$ python3 -q
>>> import numpy as np
>>> np.set_printoptions(precision=3, suppress=True, linewidth=140, floatmode="fixed")
>>> M = np.load("data.npy")
>>> M
array([[6.000, 1.000, 1.000],
       [1.000, 6.000, 1.000],
       [1.000, 1.000, 6.000]])
>>> # symmetric, so the eigenvalues are real
>>> W = np.array([[2, 0, 0, 0, 1, 0], [0, 2, 2, 1, 2, 1], [2, 1, 0, 0, 0, 0]])
>>> coef = np.array([-5, -9, -7, -5, -2, -3])
>>> act = np.maximum(M @ W + coef, 0)
>>> (act > 0).mean(axis=0)
array([0.667, 0.333, 0.333, 0.333, 1.000, 0.333])
>>> np.linalg.matrix_rank(act)
np.int64(3)
>>> act
array([[ 9.000,  0.000,  0.000,  0.000,  6.000,  0.000],
       [ 0.000,  4.000,  5.000,  1.000, 11.000,  3.000],
       [ 9.000,  0.000,  0.000,  0.000,  1.000,  0.000]])
>>> basis = np.array([[0, 3, 2], [1, 0, 2], [2, 3, 3], [0, 1, 1], [2, 3, 2], [0, 2, 0]])
>>> (act @ basis).round(6).argmax(axis=1)
array([1, 1, 1])
>>> act @ basis
array([[12.000, 45.000, 30.000],
       [36.000, 55.000, 46.000],
       [ 2.000, 30.000, 20.000]])
>>> W @ basis
array([[ 2,  9,  6],
       [10, 15, 15],
       [ 1,  6,  6]])
>>> feats = np.loadtxt("block8.csv", delimiter=",")
>>> feats
array([[ 1.000,  0.000,  0.000,  0.000,  0.000,  0.000,  0.000,  0.000],
       [ 0.000, -0.500,  0.000,  0.000,  0.000,  0.000,  0.000, -0.866],
       [ 0.000,  0.000,  1.000,  0.000,  0.000,  0.000,  0.000,  0.000],
       [ 0.000,  0.000,  0.000,  1.000,  0.000,  0.000,  0.000,  0.000],
       [ 0.000,  0.000,  0.000,  0.000,  1.000,  0.000,  0.000,  0.000],
       [ 0.000,  0.000,  0.000,  0.000,  0.000,  1.000,  0.000,  0.000],
       [ 0.000,  0.000,  0.000,  0.000,  0.000,  0.000,  1.000,  0.000],
       [ 0.000,  0.866,  0.000,  0.000,  0.000,  0.000,  0.000, -0.500]])
>>> # splits into 7 blocks
>>> vec = np.array([8, 2, 8, 3, 4, 6, 2, 7])
>>> np.round(np.linalg.norm(vec), 3), round(float(np.linalg.norm(feats @ vec)), 3)
(np.float64(15.684), 15.684)
>>> np.sort(np.abs(np.degrees(np.angle(np.linalg.eigvals(feats)))))
array([  0.000,   0.000,   0.000,   0.000,   0.000,   0.000, 120.000, 120.000])
>>> feats @ feats
array([[ 1.000,  0.000,  0.000,  0.000,  0.000,  0.000,  0.000,  0.000],
       [ 0.000, -0.500,  0.000,  0.000,  0.000,  0.000,  0.000,  0.866],
       [ 0.000,  0.000,  1.000,  0.000,  0.000,  0.000,  0.000,  0.000],
       [ 0.000,  0.000,  0.000,  1.000,  0.000,  0.000,  0.000,  0.000],
       [ 0.000,  0.000,  0.000,  0.000,  1.000,  0.000,  0.000,  0.000],
       [ 0.000,  0.000,  0.000,  0.000,  0.000,  1.000,  0.000,  0.000],
       [ 0.000,  0.000,  0.000,  0.000,  0.000,  0.000,  1.000,  0.000],
       [ 0.000, -0.866,  0.000,  0.000,  0.000,  0.000,  0.000, -0.500]])
>>> rng = np.random.default_rng(29609)
>>> lab = rng.permutation(8)
>>> lab
array([4, 7, 1, 3, 6, 2, 5, 0])
>>> B = feats[lab][:, lab]
>>> np.diag(B)
array([ 1.000, -0.500, -0.500,  1.000,  1.000,  1.000,  1.000,  1.000])
>>> E = np.loadtxt("layer0.csv", delimiter=",")
>>> E
array([[ 1.000,  0.000,  0.000],
       [-2.000,  1.000,  0.000],
       [-1.000,  3.000,  1.000]])
>>> def softmax(z):
...     e = np.exp(z - z.max(axis=-1, keepdims=True))
...     return e / e.sum(axis=-1, keepdims=True)
... 
>>> np.round(softmax(10 * E[1]), 3) + 0
array([0.000, 1.000, 0.000])
>>> softmax(E).sum(axis=1)
array([1.000, 1.000, 1.000])
>>> scores = E @ E.T / np.sqrt(3)
>>> softmax(scores + np.triu(np.full(scores.shape, -np.inf), 1))
array([[1.000, 0.000, 0.000],
       [0.017, 0.983, 0.000],
       [0.001, 0.030, 0.969]])
>>> softmax(scores).round(6).argmax(axis=1)
array([0, 1, 2])
>>> K = np.load("x.npy")
>>> K
array([[ -0.168,  -0.147,  -0.224,  -0.100,  -0.251,  -0.057,  -0.096,  -0.029,  -0.152],
       [  6.792,   6.824,   8.236,   2.802,  12.262,   0.040,   9.585,   2.792,   5.402],
       [  6.517,   6.507,   7.850,   2.558,  11.840,  -0.069,   9.218,   2.686,   5.238],
       [  2.548,   2.488,   2.917,   0.948,   4.456,   0.017,   3.472,   1.085,   1.985],
       [ -0.946,  -1.018,  -1.122,  -0.453,  -1.730,  -0.045,  -1.421,  -0.405,  -0.733],
       [ -3.023,  -3.058,  -3.670,  -1.211,  -5.407,  -0.056,  -4.297,  -1.231,  -2.446],
       [ -0.343,  -0.204,  -0.330,   0.022,  -0.502,   0.057,  -0.345,  -0.120,  -0.302],
       [  2.315,   2.342,   2.908,   0.990,   4.119,  -0.002,   3.402,   0.982,   1.850],
       [ 12.145,  12.152,  14.581,   4.847,  21.787,   0.057,  17.062,   4.855,   9.752],
       [ -1.477,  -1.466,  -1.760,  -0.649,  -2.641,  -0.002,  -2.042,  -0.539,  -1.191],
       [ -1.146,  -1.053,  -1.170,  -0.358,  -1.963,   0.015,  -1.509,  -0.421,  -0.899],
       [ -2.772,  -2.877,  -3.425,  -1.199,  -5.210,   0.084,  -3.877,  -1.117,  -2.219],
       [ -0.519,  -0.471,  -0.642,  -0.114,  -0.873,  -0.037,  -0.694,  -0.206,  -0.449],
       [  1.795,   1.847,   2.191,   0.787,   3.219,  -0.010,   2.627,   0.718,   1.448],
       [  7.862,   7.893,   9.507,   3.036,  14.254,  -0.065,  11.048,   3.159,   6.391],
       [ -0.613,  -0.603,  -0.723,  -0.195,  -1.050,   0.101,  -0.794,  -0.156,  -0.478],
       [ -2.324,  -2.339,  -2.808,  -0.869,  -4.217,  -0.026,  -3.161,  -0.890,  -1.863],
       [ 13.350,  13.365,  15.949,   5.397,  23.942,  -0.029,  18.667,   5.346,  10.658],
       [ -0.310,  -0.383,  -0.405,  -0.199,  -0.625,  -0.033,  -0.534,  -0.182,  -0.382],
       [  4.260,   4.304,   5.046,   1.742,   7.607,  -0.002,   5.937,   1.694,   3.403],
       [ -7.614,  -7.560,  -9.160,  -3.044, -13.642,   0.030, -10.688,  -3.025,  -6.105]])
>>> r0 = np.array([-2, -1, 1, 1, -1, -2, 2, 1])
>>> B = feats + np.outer(r0, np.eye(8)[4])
>>> np.linalg.matrix_rank(B - feats)
np.int64(1)
